% python3 -q
>>> import numpy as np
>>> from numpy import linalg as LA
>>> np.set_printoptions(suppress=True, linewidth=120)
>>> cent = np.array([[-5, -3, 4, -4, 3, -2, -1]])
>>> rng = np.random.default_rng(507)
>>> data = rng.normal(size=(16, 1)) @ cent + np.array([-3, 0, 1, 3, -2, 0, 0])
>>> print(data.round(3))
[[ -1.194   1.083  -0.444   4.444  -3.083   0.722   0.361]
 [-10.932  -4.759   7.345  -3.345   2.759  -3.173  -1.586]
 [-10.173  -4.304   6.738  -2.738   2.304  -2.869  -1.435]
 [-14.914  -7.148  10.531  -6.531   5.148  -4.766  -2.383]
 [ -2.01    0.594   0.208   3.792  -2.594   0.396   0.198]
 [-12.247  -5.548   8.398  -4.398   3.548  -3.699  -1.849]
 [  0.647   2.188  -1.918   5.918  -4.188   1.459   0.729]
 [  1.241   2.545  -2.393   6.393  -4.545   1.696   0.848]
 [ -6.094  -1.856   3.475   0.525  -0.144  -1.237  -0.619]
 [ -8.434  -3.26    5.347  -1.347   1.26   -2.174  -1.087]
 [ -3.377  -0.226   1.302   2.698  -1.774  -0.151  -0.075]
 [  0.219   1.932  -1.576   5.576  -3.932   1.288   0.644]
 [ -2.614   0.231   0.692   3.308  -2.231   0.154   0.077]
 [ -0.166   1.7    -1.267   5.267  -3.7     1.134   0.567]
 [ -5.004  -1.202   2.603   1.397  -0.798  -0.801  -0.401]
 [  2.339   3.203  -3.271   7.271  -5.203   2.136   1.068]]
>>> # null space of dimension 5
>>> print(np.argsort(-LA.norm(data, axis=0).round(6), kind="stable")[:3])
[0 2 3]
>>> print(LA.cond(data) > 100)
True
>>> print(round(LA.norm(data, 2) / LA.norm(data), 3))
0.909
>>> print([round(float(x), 3) for x in LA.svd(data, compute_uv=False)[:3]])
[39.342, 18.072, 0.0]
>>> vec = np.array([-3, 2, 3, 2, 5, 5, -2])
>>> a = np.maximum(data @ vec, 0)
>>> print(np.round(data * (a > 1e-9)[:, None], 3))
[[ -1.194   1.083  -0.444   4.444  -3.083   0.722   0.361]
 [-10.932  -4.759   7.345  -3.345   2.759  -3.173  -1.586]
 [-10.173  -4.304   6.738  -2.738   2.304  -2.869  -1.435]
 [-14.914  -7.148  10.531  -6.531   5.148  -4.766  -2.383]
 [ -2.01    0.594   0.208   3.792  -2.594   0.396   0.198]
 [-12.247  -5.548   8.398  -4.398   3.548  -3.699  -1.849]
 [  0.      0.     -0.      0.     -0.      0.      0.   ]
 [  0.      0.     -0.      0.     -0.      0.      0.   ]
 [ -6.094  -1.856   3.475   0.525  -0.144  -1.237  -0.619]
 [ -8.434  -3.26    5.347  -1.347   1.26   -2.174  -1.087]
 [ -3.377  -0.226   1.302   2.698  -1.774  -0.151  -0.075]
 [  0.      0.     -0.      0.     -0.      0.      0.   ]
 [ -2.614   0.231   0.692   3.308  -2.231   0.154   0.077]
 [ -0.      0.     -0.      0.     -0.      0.      0.   ]
 [ -5.004  -1.202   2.603   1.397  -0.798  -0.801  -0.401]
 [  0.      0.     -0.      0.     -0.      0.      0.   ]]
>>> print(np.round(data.T @ a, 3))
[-2701.68  -1145.864  1791.787  -735.911   617.925  -763.909  -381.955]
>>> print(np.flatnonzero(a > 1e-9))
[ 0  1  2  3  4  5  8  9 10 12 14]
>>> print(a.round(3))
[ 0.778 39.727 36.692 55.656  4.038 44.988  0.     0.    20.374 29.735  9.508  0.     6.458  0.    16.015  0.   ]
>>> r = LA.matrix_rank(data)
>>> print(r)
2
>>> ns = LA.svd(data)[2][r:].T
>>> print(np.allclose(data @ ns, 0))
True
>>> print([int(LA.matrix_rank(np.delete(data, i, axis=0))) for i in range(16)])
[2, 2, 2, 2, 2, 2, 2, 2, 2, 2, 2, 2, 2, 2, 2, 2]
>>> print(LA.matrix_rank(data.T @ data), LA.matrix_rank(data @ data.T))
2 2
>>> U, sigma, VT = LA.svd(data)
>>> evecs = VT[:(sigma > 1e-8).sum()]
>>> vec = data[9] + 5 * data[5] + rng.integers(2) * np.eye(7)[3]
>>> print(vec.round(3))
[-69.668 -31.001  47.335 -22.335  19.001 -20.667 -10.334]
>>> print(np.round(LA.norm(vec - evecs.T @ evecs @ vec), 3))
0.629
>>> print(np.allclose(evecs.T @ evecs @ vec, vec))
False
>>> K = np.loadtxt("test18.csv", delimiter=",")
>>> print(K.round(3))
[[ 0.981  0.093  0.168]
 [ 0.093  0.533 -0.841]
 [ 0.168 -0.841 -0.514]]
>>> vec = np.array([2, 2, 2])
>>> print(np.round(np.abs(LA.eigvals(K)), 3))
[1. 1. 1.]
>>> print(np.round(LA.det(K), 3))
-1.0
>>> print(np.round(LA.inv(K), 3))
[[ 0.981  0.093  0.168]
 [ 0.093  0.533 -0.841]
 [ 0.168 -0.841 -0.514]]
>>> print(np.round(np.sort(np.abs(np.degrees(np.angle(LA.eigvals(K))))), 3))
[  0.   0. 180.]
>>> print([p for p in range(1, 25) if np.allclose(LA.matrix_power(K, p), np.eye(3))])
[2, 4, 6, 8, 10, 12, 14, 16, 18, 20, 22, 24]
>>> print(np.round(LA.norm(vec), 3), round(float(LA.norm(K @ vec)), 3))
3.464 3.464
